In [1]: import numpy as np

In [2]: import numpy.linalg as la

In [3]: np.set_printoptions(precision=3, suppress=True, linewidth=140)

In [4]: W0 = np.array([[1, 0], [2, 1]])

In [5]: W0
Out[5]: 
array([[1, 0],
       [2, 1]])

In [6]: O, R = la.qr(W0)

In [7]: R
Out[7]: 
array([[-2.236, -0.894],
       [ 0.   ,  0.447]])

In [8]: O.shape, R.shape
Out[8]: ((2, 2), (2, 2))

In [9]: np.abs(np.diag(R))
Out[9]: array([2.236, 0.447])

In [10]: np.round(np.trace(O @ O.T), 3)
Out[10]: np.float64(2.0)

In [11]: O
Out[11]: 
array([[-0.447, -0.894],
       [-0.894,  0.447]])

In [12]: X = np.loadtxt("sample0.csv", delimiter=",")

In [13]: X
Out[13]: 
array([[-25.1  ,  11.351,  -4.647,  21.399],
       [  0.646,   7.122,  -2.048, -26.607],
       [ 17.918,  24.491, -38.099,  15.795],
       [ 37.682,  32.77 ,  26.567,  -1.498],
       [ -0.86 ,  12.619,   8.717,   1.283],
       [-26.666,  -4.318, -10.326,   7.26 ],
       [-14.69 ,  -2.356,  11.747,   6.693],
       [ -6.212,   5.476,  -0.515,   0.384],
       [  6.928,  -7.986, -14.313,  32.264],
       [-26.606, -20.115,  29.195, -17.345],
       [ 41.867,  14.327,  30.894, -10.815],
       [-14.865, -10.913, -10.072, -14.843],
       [-11.709,   1.674,  23.661,   4.404],
       [  0.195,   7.823,   0.832,  -7.738],
       [  6.266,  19.579, -22.516,   0.384],
       [ -6.795,  12.551,   0.208,   2.445],
       [ -2.245,  -1.498,   7.969, -17.091],
       [  7.568, -23.477, -11.953,  10.441],
       [-13.497, -31.794,  26.026,   5.648],
       [ 13.219,   9.109,  -0.01 ,   8.925]])

In [14]: hat = X @ la.solve(X.T @ X, X.T)

In [15]: hat @ X[:, 0]
Out[15]: 
array([-25.1  ,   0.646,  17.918,  37.682,  -0.86 , -26.666, -14.69 ,  -6.212,   6.928, -26.606,  41.867, -14.865, -11.709,   0.195,
         6.266,  -6.795,  -2.245,   7.568, -13.497,  13.219])

In [16]: la.matrix_rank(np.eye(20) - hat)
Out[16]: np.int64(16)

In [17]: print(np.trace(hat))
4.0

In [18]: K = np.load("dump.npy")

In [19]: K
Out[19]: 
array([[ -8.142, -11.272,  -2.103,  -9.389],
       [ -5.629,  -7.599,  -2.214,  -5.909],
       [ -2.136,  -2.57 ,  -2.197,  -1.301],
       [ -1.073,  -1.098,  -2.023,  -0.074],
       [ -1.037,  -1.049,  -2.012,  -0.037],
       [ -0.31 ,  -0.167,  -1.436,   0.431],
       [ -0.126,  -0.1  ,  -0.5  ,   0.078],
       [ -0.045,  -0.042,  -0.145,   0.007],
       [  1.209,   1.569,   1.714,   1.078],
       [  1.526,   2.01 ,   1.984,   1.453],
       [  1.986,   2.659,   2.332,   2.019],
       [  2.159,   2.904,   2.452,   2.235],
       [  3.983,   5.524,   3.512,   4.623],
       [  4.196,   5.832,   3.619,   4.91 ],
       [  4.522,   6.306,   3.778,   5.351],
       [  6.721,   9.511,   4.727,   8.37 ],
       [ 19.106,  27.774,   8.438,  26.005],
       [ 21.648,  31.542,   9.039,  29.682],
       [ 23.553,  34.368,   9.47 ,  32.445]])

In [20]: A2 = la.inv(W0)

In [21]: print(np.allclose(A2, W0.T))
False

In [22]: round(la.cond(W0), 3)
Out[22]: np.float64(5.828)

In [23]: la.det(W0) * A2
Out[23]: 
array([[ 1.,  0.],
       [-2.,  1.]])

In [24]: np.round(la.slogdet(W0)[0], 3)
Out[24]: np.float64(1.0)

In [25]: U, sigma, VT = la.svd(K)

In [26]: np.argmax(sigma[:-1] / (sigma[1:] + 1e-6)) + 1
Out[26]: np.int64(3)

In [27]: sigma.round(3) + 0
Out[27]: array([90.328,  6.247,  1.876,  0.   ])

In [28]: A2 = U[:, :3] @ np.diag(sigma[:3]) @ VT[:3]

In [29]: print(la.matrix_rank(K, rtol=0.05))
2

In [30]: print(round(float(la.norm(K - A2, 2)), 3), round(sigma[3], 3))
0.0 0.0

In [31]: np.round(la.norm(K - A2) / la.norm(K), 3)
Out[31]: np.float64(0.0)

In [32]: la.matrix_rank(A2)
Out[32]: np.int64(3)

In [33]: A2
Out[33]: 
array([[ -8.142, -11.272,  -2.103,  -9.389],
       [ -5.629,  -7.599,  -2.214,  -5.909],
       [ -2.136,  -2.57 ,  -2.197,  -1.301],
       [ -1.073,  -1.098,  -2.023,  -0.074],
       [ -1.037,  -1.049,  -2.012,  -0.037],
       [ -0.31 ,  -0.167,  -1.436,   0.431],
       [ -0.126,  -0.1  ,  -0.5  ,   0.078],
       [ -0.045,  -0.042,  -0.145,   0.007],
       [  1.209,   1.569,   1.714,   1.078],
       [  1.526,   2.01 ,   1.984,   1.453],
       [  1.986,   2.659,   2.332,   2.019],
       [  2.159,   2.904,   2.452,   2.235],
       [  3.983,   5.524,   3.512,   4.623],
       [  4.196,   5.832,   3.619,   4.91 ],
       [  4.522,   6.306,   3.778,   5.351],
       [  6.721,   9.511,   4.727,   8.37 ],
       [ 19.106,  27.774,   8.438,  26.005],
       [ 21.648,  31.542,   9.039,  29.682],
       [ 23.553,  34.368,   9.47 ,  32.445]])

In [34]: Ac = K - K.mean(axis=0)

In [35]: U, sigma, VT = la.svd(Ac, full_matrices=False)

In [36]: np.round((sigma ** 2).sum() ** 2 / (sigma ** 4).sum(), 3)
Out[36]: np.float64(1.012)

In [37]: la.matrix_rank(Ac)
Out[37]: np.int64(3)

In [38]: (np.sign(U[:, 0]) == np.sign(U[0, 0])).astype(int)
Out[38]: array([1, 1, 1, 1, 1, 1, 1, 1, 1, 1, 1, 1, 1, 0, 0, 0, 0, 0, 0])

In [39]: sigma.round(3) + 0
Out[39]: array([81.674,  6.162,  1.349,  0.   ])

In [40]: np.round(Ac.mean(axis=0), 3) + 0
Out[40]: array([0., 0., 0., 0.])

In [41]: np.abs(VT[0]).argmax()
Out[41]: np.int64(1)

In [42]: np.round(sigma ** 2 / (sigma ** 2).sum(), 3) + 0
Out[42]: array([0.994, 0.006, 0.   , 0.   ])

In [43]: J = np.load("mat.npy")

In [44]: J
Out[44]: 
array([[-8,  7, -7,  9],
       [ 5,  0, -9, -7],
       [ 1, -5, -1,  0],
       [ 8, -6,  0, -7],
       [ 5,  1, -9, -8]])

In [45]: rng = np.random.default_rng(25144)

In [46]: A2 = J + rng.integers(-2, 3, (5, 3)) @ rng.integers(-2, 3, (3, 4))

In [47]: A2
Out[47]: 
array([[ -4,   9, -11,  15],
       [  1,  -5,  -9,  -1],
       [  1,  -4,  -5,   4],
       [  6, -10,  -2,   2],
       [  5,   1,  -5, -14]])

In [48]: A2 - J
Out[48]: 
array([[ 4,  2, -4,  6],
       [-4, -5,  0,  6],
       [ 0,  1, -4,  4],
       [-2, -4, -2,  9],
       [ 0,  0,  4, -6]])

In [49]: np.round(la.svd(A2 - J, compute_uv=False), 3) + 0
Out[49]: array([15.88 ,  8.987,  2.463,  0.   ])

In [50]: print(np.abs(A2 - J).sum(axis=1))
[16 15  9 17 10]
